$ python -q
>>> import numpy as np
>>> np.set_printoptions(precision=3, suppress=True, linewidth=160)
>>> M2 = np.array([[2, 2], [-1, -1]])
>>> feats = np.tile(M2, (2, 2))
>>> feats
array([[ 2,  2,  2,  2],
       [-1, -1, -1, -1],
       [ 2,  2,  2,  2],
       [-1, -1, -1, -1]])
>>> np.linalg.cond(feats) > 100
np.True_
>>> np.round(np.linalg.norm(feats, 2) / np.linalg.norm(feats), 3)
np.float64(1.0)
>>> np.argsort(-np.linalg.norm(feats, axis=0).round(6), kind="stable")[:3]
array([0, 1, 2])
>>> feats @ np.linalg.pinv(feats) @ feats
array([[ 2.,  2.,  2.,  2.],
       [-1., -1., -1., -1.],
       [ 2.,  2.,  2.,  2.],
       [-1., -1., -1., -1.]])
>>> np.unique(feats.round(6), axis=0).shape
(2, 4)
>>> np.abs(np.diag(np.linalg.qr(feats)[1])) > 1e-9
array([ True, False, False, False])
>>> M2 = np.array([[2, -1, -3], [-2, 1, 3], [-2, 2, -1], [3, -3, 0]])
>>> np.einsum("ij,ij->i", feats, feats)
array([16,  4, 16,  4])
>>> np.einsum("ij->j", feats)
array([2, 2, 2, 2])
>>> M2 @ feats
Traceback (most recent call last):
  File "<python-input-14>", line 1, in <module>
    M2 @ feats
    ~~~^~~~~~~
ValueError: matmul: Input operand 1 has a mismatch in its core dimension 0, with gufunc signature (n?,k),(k,m?)->(n?,m?) (size 4 is different from 3)
>>> x0 = np.array([7, 4, 1, 1])
>>> feats @ np.ones(4)
array([ 8., -4.,  8., -4.])
>>> feats * x0
array([[14,  8,  2,  2],
       [-7, -4, -1, -1],
       [14,  8,  2,  2],
       [-7, -4, -1, -1]])
>>> (feats * x0).sum(axis=1)
array([ 26, -13,  26, -13])
>>> np.linalg.norm(feats @ x0) <= np.linalg.norm(feats, 2) * np.linalg.norm(x0) + 1e-9
np.True_
>>> feats @ x0
array([ 26, -13,  26, -13])
>>> np.sign((feats @ x0).round(6))
array([ 1, -1,  1, -1])
>>> feats @ np.eye(4)[2]
array([ 2., -1.,  2., -1.])
>>> P = np.triu(np.array([[3, 0, 0, 0], [2, 1, 3, 0], [1, 1, 0, 3], [0, 2, 3, 3]]), 1) + np.eye(4)
>>> M2 = P @ feats @ np.linalg.inv(P)
>>> round(np.linalg.det(M2), 3)
np.float64(-0.0)
>>> np.trace(M2), np.trace(feats)
(np.float64(2.0), np.int64(2))
>>> J = np.load("a.npy")
>>> J
array([[ 0,  0,  0,  0,  0,  0,  2,  0],
       [ 0, -2,  0,  0,  0,  0, -1,  0],
       [ 0,  0,  2,  0,  0,  0,  0,  1],
       [ 0,  0,  0,  2,  0,  1, -2,  0],
       [ 0,  0,  0,  0,  1,  0,  0,  0],
       [ 2,  0,  0,  0,  2,  0,  0,  2],
       [ 0,  0, -2,  0,  0,  0,  2,  0],
       [ 0,  2,  0,  0, -1,  1,  2,  0]])
>>> w1 = np.array([[-4, 7, 4],
...     [5, -2, 6],
...     [-6, 4, 1],
...     [-8, -6, -6],
...     [-4, 4, 7],
...     [-4, -2, -2],
...     [7, 2, -1],
...     [-1, 0, 4]])
>>> c = np.array([-3, 2, -3])
>>> hid = np.maximum(J @ w1 + c, 0)
>>> (hid > 0).mean(axis=0)
array([0.375, 0.625, 0.375])
>>> (hid > 0).astype(int)
array([[1, 1, 0],
       [0, 1, 0],
       [0, 1, 1],
       [0, 0, 0],
       [0, 1, 1],
       [0, 1, 1],
       [1, 0, 0],
       [1, 0, 0]])
>>> C = np.array([[2, -4, -5], [1, -2, -3], [-5, 1, 4]])
>>> w1 @ C
array([[-21,   6,  15],
       [-22, -10,   5],
       [-13,  17,  22],
       [  8,  38,  34],
       [-39,  15,  36],
       [  0,  18,  18],
       [ 21, -33, -45],
       [-22,   8,  21]])
>>> hid @ C
array([[  28,  -56,  -73],
       [   4,   -8,  -12],
       [  -5,  -17,  -18],
       [   0,    0,    0],
       [ -14,   -8,   -2],
       [-111,  -21,   36],
       [  46,  -92, -115],
       [  42,  -84, -105]])
>>> (hid @ C).round(6).argmax(axis=1)
array([0, 0, 0, 0, 2, 2, 0, 0])
>>> F = np.load("dump.npy")
>>> F
array([[-0.204,  0.412, -0.661, -0.375,  1.834,  2.425,  1.07 ,  0.122],
       [-0.024,  1.344, -0.015,  0.236,  1.816,  1.973,  0.708,  0.148],
       [-0.214,  0.697,  0.023, -0.14 ,  2.636,  2.308,  1.632,  0.737],
       [ 0.395,  1.01 , -0.199, -0.488,  1.663,  2.05 ,  1.44 ,  0.52 ],
       [-0.825,  1.327,  0.324, -0.019,  2.06 ,  1.51 ,  0.811,  0.181],
       [ 0.297,  0.942, -0.314, -0.043,  1.77 ,  2.084,  1.021, -0.132],
       [-0.035,  1.645,  0.192, -0.349,  1.948,  2.01 ,  1.161, -0.549],
       [-0.162,  1.986, -0.708,  1.116,  2.161, -0.447,  2.238,  0.86 ],
       [ 0.418,  1.582, -0.28 ,  1.413,  1.679, -0.002,  2.037,  0.886],
       [ 0.664,  1.727, -0.312,  0.523,  1.793, -0.034,  2.037,  1.157],
       [-0.367,  1.981,  0.077,  0.699,  2.282, -0.383,  2.443,  1.194],
       [ 0.309,  2.134,  0.262,  0.761,  1.789, -0.113,  1.825,  0.893],
       [ 0.21 ,  2.184, -0.121,  0.98 ,  2.493, -0.056,  2.144,  1.07 ],
       [ 0.682,  1.689,  0.236,  0.812,  1.946,  0.32 ,  1.757,  1.25 ],
       [ 1.508,  2.218, -0.037,  0.832,  0.942,  0.607,  0.361,  1.137],
       [ 2.135,  1.954,  0.409,  1.01 ,  0.816,  0.291,  0.007,  1.007],
       [ 1.573,  2.204, -0.671,  0.628,  0.804,  0.076, -0.349,  0.261],
       [ 2.022,  1.717,  0.496,  1.52 ,  1.183, -0.003, -0.149,  0.926],
       [ 2.106,  1.791,  0.079,  1.213,  0.672,  0.428,  0.168,  0.229],
       [ 1.763,  2.279,  0.098,  1.043,  1.106,  0.318, -0.085,  1.079],
       [ 2.466,  2.254,  0.308,  0.873,  1.202,  0.007, -0.629,  0.99 ]])
>>> lab = F[:, 6] > np.median(F[:, 6])
>>> r0 = F[lab].mean(axis=0) - F[~lab].mean(axis=0)
>>> np.round((((F - F.mean(axis=0)) @ r0 > 0) == lab).mean(), 3)
np.float64(0.905)
>>> ((F - F.mean(axis=0)) @ r0 > 0).astype(int)
array([1, 0, 1, 1, 1, 0, 1, 1, 1, 1, 1, 1, 1, 1, 0, 0, 0, 0, 0, 0, 0])
>>> np.argsort(-np.abs(r0).round(6), kind="stable")
array([6, 0, 4, 5, 7, 3, 2, 1])
>>> Ac = (F - F.mean(axis=0)) / F.std(axis=0)
>>> Ac.std(axis=0)
array([1., 1., 1., 1., 1., 1., 1., 1.])
>>> c = np.linalg.lstsq(np.delete(Ac, 1, axis=1), Ac[:, 1])[0]
>>> np.abs(c).argmax()
np.int64(4)
>>> c.round(3) + 0
array([ 0.   ,  0.145, -0.315, -0.005, -1.201, -0.251, -0.13 ])
>>> round(float(1 - np.var(Ac[:, 1] - np.delete(Ac, 1, axis=1) @ c)), 3)
0.807
>>> rng = np.random.default_rng(7127)
>>> A = (rng.random((8, 8)) < 0.3) + np.eye(8)
>>> A /= A.sum(axis=1, keepdims=True)
>>> A
array([[0.25 , 0.25 , 0.25 , 0.   , 0.   , 0.   , 0.25 , 0.   ],
       [0.   , 0.667, 0.333, 0.   , 0.   , 0.   , 0.   , 0.   ],
       [0.   , 0.   , 0.4  , 0.   , 0.2  , 0.2  , 0.2  , 0.   ],
       [0.   , 0.2  , 0.   , 0.4  , 0.   , 0.   , 0.2  , 0.2  ],
       [0.   , 0.   , 0.333, 0.   , 0.667, 0.   , 0.   , 0.   ],
       [0.333, 0.   , 0.   , 0.   , 0.   , 0.667, 0.   , 0.   ],
       [0.333, 0.333, 0.   , 0.   , 0.   , 0.   , 0.333, 0.   ],
       [0.   , 0.25 , 0.25 , 0.   , 0.25 , 0.   , 0.   , 0.25 ]])
>>> np.round(np.linalg.matrix_power(A, 100), 3) + 0
array([[0.12, 0.21, 0.25, 0.  , 0.15, 0.15, 0.12, 0.  ],
       [0.12, 0.21, 0.25, 0.  , 0.15, 0.15, 0.12, 0.  ],
       [0.12, 0.21, 0.25, 0.  , 0.15, 0.15, 0.12, 0.  ],
       [0.12, 0.21, 0.25, 0.  , 0.15, 0.15, 0.12, 0.  ],
       [0.12, 0.21, 0.25, 0.  , 0.15, 0.15, 0.12, 0.  ],
       [0.12, 0.21, 0.25, 0.  , 0.15, 0.15, 0.12, 0.  ],
       [0.12, 0.21, 0.25, 0.  , 0.15, 0.15, 0.12, 0.  ],
       [0.12, 0.21, 0.25, 0.  , 0.15, 0.15, 0.12, 0.  ]])
>>> np.sort(np.abs(np.linalg.eigvals(A)))[::-1]
array([1.   , 0.667, 0.549, 0.549, 0.4  , 0.25 , 0.192, 0.192])
>>> A.sum(axis=1)
array([1., 1., 1., 1., 1., 1., 1., 1.])
>>> A @ np.ones(8)
array([1., 1., 1., 1., 1., 1., 1., 1.])
>>> p = np.eye(8)[6]
>>> for _ in range(6):
...     p = p @ A
...     print(p.round(3))
... 
[0.333 0.333 0.    0.    0.    0.    0.333 0.   ]
[0.194 0.417 0.194 0.    0.    0.    0.194 0.   ]
[0.113 0.391 0.265 0.    0.039 0.039 0.152 0.   ]
[0.092 0.34  0.278 0.    0.079 0.079 0.132 0.   ]
[0.093 0.294 0.274 0.    0.108 0.108 0.123 0.   ]
[0.1   0.26  0.267 0.    0.127 0.127 0.119 0.   ]
>>> theta = np.radians(38)
>>> Rm = np.eye(8)
>>> Rm[7, 7] = Rm[3, 3] = np.cos(theta)
>>> Rm[7, 3], Rm[3, 7] = -np.sin(theta), np.sin(theta)
>>> Rm
array([[ 1.   ,  0.   ,  0.   ,  0.   ,  0.   ,  0.   ,  0.   ,  0.   ],
       [ 0.   ,  1.   ,  0.   ,  0.   ,  0.   ,  0.   ,  0.   ,  0.   ],
       [ 0.   ,  0.   ,  1.   ,  0.   ,  0.   ,  0.   ,  0.   ,  0.   ],
       [ 0.   ,  0.   ,  0.   ,  0.788,  0.   ,  0.   ,  0.   ,  0.616],
       [ 0.   ,  0.   ,  0.   ,  0.   ,  1.   ,  0.   ,  0.   ,  0.   ],
       [ 0.   ,  0.   ,  0.   ,  0.   ,  0.   ,  1.   ,  0.   ,  0.   ],
       [ 0.   ,  0.   ,  0.   ,  0.   ,  0.   ,  0.   ,  1.   ,  0.   ],
       [ 0.   ,  0.   ,  0.   , -0.616,  0.   ,  0.   ,  0.   ,  0.788]])
>>> M2 = A @ Rm.T
>>> np.allclose(np.linalg.norm(A, axis=1), np.linalg.norm(M2, axis=1))
True
>>> M2
array([[ 0.25 ,  0.25 ,  0.25 ,  0.   ,  0.   ,  0.   ,  0.25 ,  0.   ],
       [ 0.   ,  0.667,  0.333,  0.   ,  0.   ,  0.   ,  0.   ,  0.   ],
       [ 0.   ,  0.   ,  0.4  ,  0.   ,  0.2  ,  0.2  ,  0.2  ,  0.   ],
       [ 0.   ,  0.2  ,  0.   ,  0.438,  0.   ,  0.   ,  0.2  , -0.089],
       [ 0.   ,  0.   ,  0.333,  0.   ,  0.667,  0.   ,  0.   ,  0.   ],
       [ 0.333,  0.   ,  0.   ,  0.   ,  0.   ,  0.667,  0.   ,  0.   ],
       [ 0.333,  0.333,  0.   ,  0.   ,  0.   ,  0.   ,  0.333,  0.   ],
       [ 0.   ,  0.25 ,  0.25 ,  0.154,  0.25 ,  0.   ,  0.   ,  0.197]])
>>> np.allclose(A @ A.T, M2 @ M2.T)
True
>>> np.linalg.svd(A, compute_uv=False), np.linalg.svd(M2, compute_uv=False)
(array([1.125, 0.807, 0.767, 0.479, 0.431, 0.312, 0.192, 0.086]), array([1.125, 0.807, 0.767, 0.479, 0.431, 0.312, 0.192, 0.086]))
>>> M2.inv()
Traceback (most recent call last):
  File "<python-input-71>", line 1, in <module>
    M2.inv()
    ^^^^^^
AttributeError: 'numpy.ndarray' object has no attribute 'inv'
>>> np.sort(np.abs(np.linalg.eigvals(M2)))
array([0.192, 0.192, 0.287, 0.348, 0.549, 0.549, 0.667, 1.   ])
>>> np.allclose(M2, M2.T)
False
>>> data = np.load("mat.npy")
>>> data
array([[-0.265, -1.54 , -0.708,  3.88 ,  1.444],
       [-0.982, -0.741, -1.485,  1.647, -0.163],
       [-2.037, -3.441,  2.271,  1.89 , -1.155],
       [-3.292,  0.028, -4.139,  4.064, -1.45 ],
       [ 2.476,  4.724,  0.469, -3.516, -2.345],
       [-0.819,  1.436, -1.355, -0.419, -3.541],
       [-0.01 , -0.122,  0.431,  1.692, -3.3  ],
       [-0.658, -0.833,  0.535,  1.606, -0.553],
       [-1.702,  4.068, -2.924, -4.712, -0.029],
       [-2.071, -2.508,  2.432, -1.898, -2.006],
       [ 0.429,  0.529,  1.805,  1.766, -1.642],
       [-1.037,  2.933,  2.538, -0.701,  0.56 ],
       [ 2.491, -1.935, -1.617, -1.167,  0.402],
       [-2.851, -3.56 ,  0.629, -1.126,  0.609],
       [ 1.068, -1.344,  1.615,  0.766,  1.636],
       [ 0.224, -2.312,  7.017, -0.028, -1.85 ],
       [-3.119, -1.729, -0.245,  1.539,  3.782],
       [-0.483, -1.223, -1.239,  3.883, -0.664],
       [ 4.149, -4.038,  3.247, -1.007, -0.873],
       [-0.662,  0.404, -4.159,  1.02 , -2.013],
       [ 1.506, -1.447,  4.053, -1.936,  1.975],
       [ 2.285, -1.182, -1.679,  0.352,  1.731],
       [-0.793, -2.337,  1.129,  4.198,  2.005],
       [-2.491,  2.886, -2.208,  2.261, -1.012],
       [-2.33 , -3.029,  0.552,  3.093, -4.035],
       [-1.65 , -0.996,  0.612,  1.999, -1.516]])
>>> M2 = np.c_[data[:, :1] @ np.array([[0]]), np.array([1, 1, 1, 0, 3, 0, 0, 2, 2, 1, 2, 1, 0, 3, 3, 3, 1, 0, 3, 3, 1, 2, 2, 1, 3, 1])]
>>> M2
array([[0., 1.],
       [0., 1.],
       [0., 1.],
       [0., 0.],
       [0., 3.],
       [0., 0.],
       [0., 0.],
       [0., 2.],
       [0., 2.],
       [0., 1.],
       [0., 2.],
       [0., 1.],
       [0., 0.],
       [0., 3.],
       [0., 3.],
       [0., 3.],
       [0., 1.],
       [0., 0.],
       [0., 3.],
       [0., 3.],
       [0., 1.],
       [0., 2.],
       [0., 2.],
       [0., 1.],
       [0., 3.],
       [0., 1.]])
>>> np.linalg.matrix_rank(np.c_[data, M2])
np.int64(6)
>>> np.linalg.matrix_rank(M2)
np.int64(1)
>>> np.linalg.norm(M2 - data @ np.linalg.lstsq(data, M2)[0], axis=0)
array([0.   , 8.687])
>>> lab = data[:, 2] > np.median(data[:, 2])
>>> r0 = data[lab].mean(axis=0) - data[~lab].mean(axis=0)
>>> lab.astype(int)
array([0, 0, 1, 0, 0, 0, 0, 1, 0, 1, 1, 1, 0, 1, 1, 1, 0, 0, 1, 0, 1, 0, 1, 0, 1, 1])
>>> r0
array([ 0.04 , -2.112,  3.792, -0.146,  0.024])
>>> np.argsort(-np.abs(r0).round(6), kind="stable")
array([2, 1, 3, 0, 4])
>>> np.round((((data - data.mean(axis=0)) @ r0 > 0) == lab).mean(), 3)
np.float64(0.962)
>>> x0 = np.array([1, -2, -3, 0, -1])
>>> rhs = data @ x0
>>> np.round(np.linalg.pinv(data) @ data, 3) + 0
array([[1., 0., 0., 0., 0.],
       [0., 1., 0., 0., 0.],
       [0., 0., 1., 0., 0.],
       [0., 0., 0., 1., 0.],
       [0., 0., 0., 0., 1.]])
>>> np.round(np.linalg.lstsq(data, rhs)[0], 3) + 0
array([ 1., -2., -3.,  0., -1.])
>>> rhs = rhs + 0.05 * rng.normal(size=26)
>>> rhs
array([  3.512,   5.024,  -0.779,  10.442,  -5.971,   3.86 ,   2.27 ,  -0.053,  -0.985,  -2.358,  -4.412, -15.01 ,  10.863,   1.885,  -2.759, -14.445,  -2.708,
         6.357,   3.357,  13.12 ,  -9.706,   7.924,  -1.511,  -0.648,   6.171,  -0.017])
>>> c, *_ = np.linalg.lstsq(data, rhs)
>>> c.round()
array([ 1., -2., -3., -0., -1.])
>>> mat = np.loadtxt("data.csv", delimiter=",")
>>> mat
array([[ 0.04 ,  0.414, -0.617,  0.958,  0.919,  0.578, -0.993, -0.04 ],
       [-0.944, -0.354,  0.43 , -0.804,  0.993,  0.952,  0.07 ,  0.969],
       [-0.804, -0.226, -0.245, -0.446,  0.992,  0.912, -0.217,  0.864],
       [ 0.872, -0.02 , -0.508, -0.178, -0.731, -0.757,  0.934, -0.925],
       [ 0.944,  0.572,  0.264,  0.958, -0.963, -0.912, -0.84 , -0.974],
       [ 0.762, -0.02 , -0.972,  0.47 ,  0.987,  0.485,  0.47 , -0.834],
       [-0.989, -0.804,  0.996, -1.   ,  0.907,  0.91 ,  1.   ,  0.995],
       [ 0.864,  0.422, -0.987,  0.98 ,  0.774, -0.08 , -0.974, -0.901],
       [ 0.93 ,  0.414,  0.388,  0.8  , -0.985, -0.934, -0.09 , -0.966],
       [-0.941,  0.245,  1.   , -0.565, -1.   , -0.965, -0.912,  0.971],
       [-0.872,  0.178,  0.981,  0.1  , -0.965, -0.159, -0.947,  0.922],
       [ 0.05 ,  0.11 ,  0.354,  0.226, -0.956, -0.617, -0.462, -0.01 ],
       [ 0.757,  0.03 , -0.537,  0.129,  0.623, -0.197,  0.753, -0.845],
       [-0.827, -0.446,  0.02 , -0.907,  0.961,  0.845,  0.851,  0.885],
       [ 0.996,  0.711, -0.664,  0.993, -1.   , -0.997, -0.914, -0.999],
       [-0.422, -0.264,  0.887, -0.887, -0.207,  0.03 ,  0.944,  0.422],
       [ 0.766,  0.05 , -0.778,  0.3  , -0.856, -0.721,  0.438, -0.814],
       [-0.188, -0.454,  0.94 , -0.984, -0.168, -0.139,  0.999,  0.08 ],
       [-0.971,  0.09 , -0.226,  0.744,  1.   ,  0.993, -0.998,  0.987],
       [ 0.371,  0.07 , -0.592,  0.454,  0.998,  0.789,  0.01 , -0.523],
       [ 0.558,  0.53 , -0.635,  0.982,  0.319, -0.07 , -0.995, -0.623],
       [-0.944, -0.635, -0.925, -0.938,  1.   ,  0.997,  0.876,  0.969],
       [-0.635, -0.3  , -0.11 , -0.726,  0.96 ,  0.782,  0.67 ,  0.701],
       [-0.188,  0.01 , -0.881,  0.558,  0.997,  0.881, -0.726,  0.217],
       [ 0.967,  0.67 , -0.701,  0.993, -0.991, -0.953, -0.987, -0.983],
       [-0.917, -0.454,  0.501, -0.927,  0.985,  0.919,  0.8  ,  0.95 ],
       [ 0.706,  0.345, -0.05 ,  0.804, -0.996, -0.909, -0.8  , -0.749]])
>>> d = np.linalg.norm(mat[:, None] - mat[None], axis=-1)
>>> d.shape
(27, 27)
>>> np.unravel_index(d.round(6).argmax(), d.shape)
(np.int64(6), np.int64(14))
>>> d.mean(axis=1).argmax()
np.int64(9)
>>> (d + 1e9 * np.eye(27)).round(6).argmin(axis=1)
array([23, 25,  1, 16, 26, 19, 25, 20,  4, 10,  9, 26,  5, 22, 24, 17,  3, 15, 23,  5,  7, 13, 13,  0, 14, 13,  4])
>>> d[12].round(6).argsort(kind="stable")[:4]
array([12,  5, 19,  3])
>>> d[:5, :5]
array([[0.   , 2.838, 2.184, 3.344, 2.877],
       [2.838, 0.   , 0.845, 3.861, 4.411],
       [2.184, 0.845, 0.   , 3.643, 4.103],
       [3.344, 3.861, 3.643, 0.   , 2.339],
       [2.877, 4.411, 4.103, 2.339, 0.   ]])
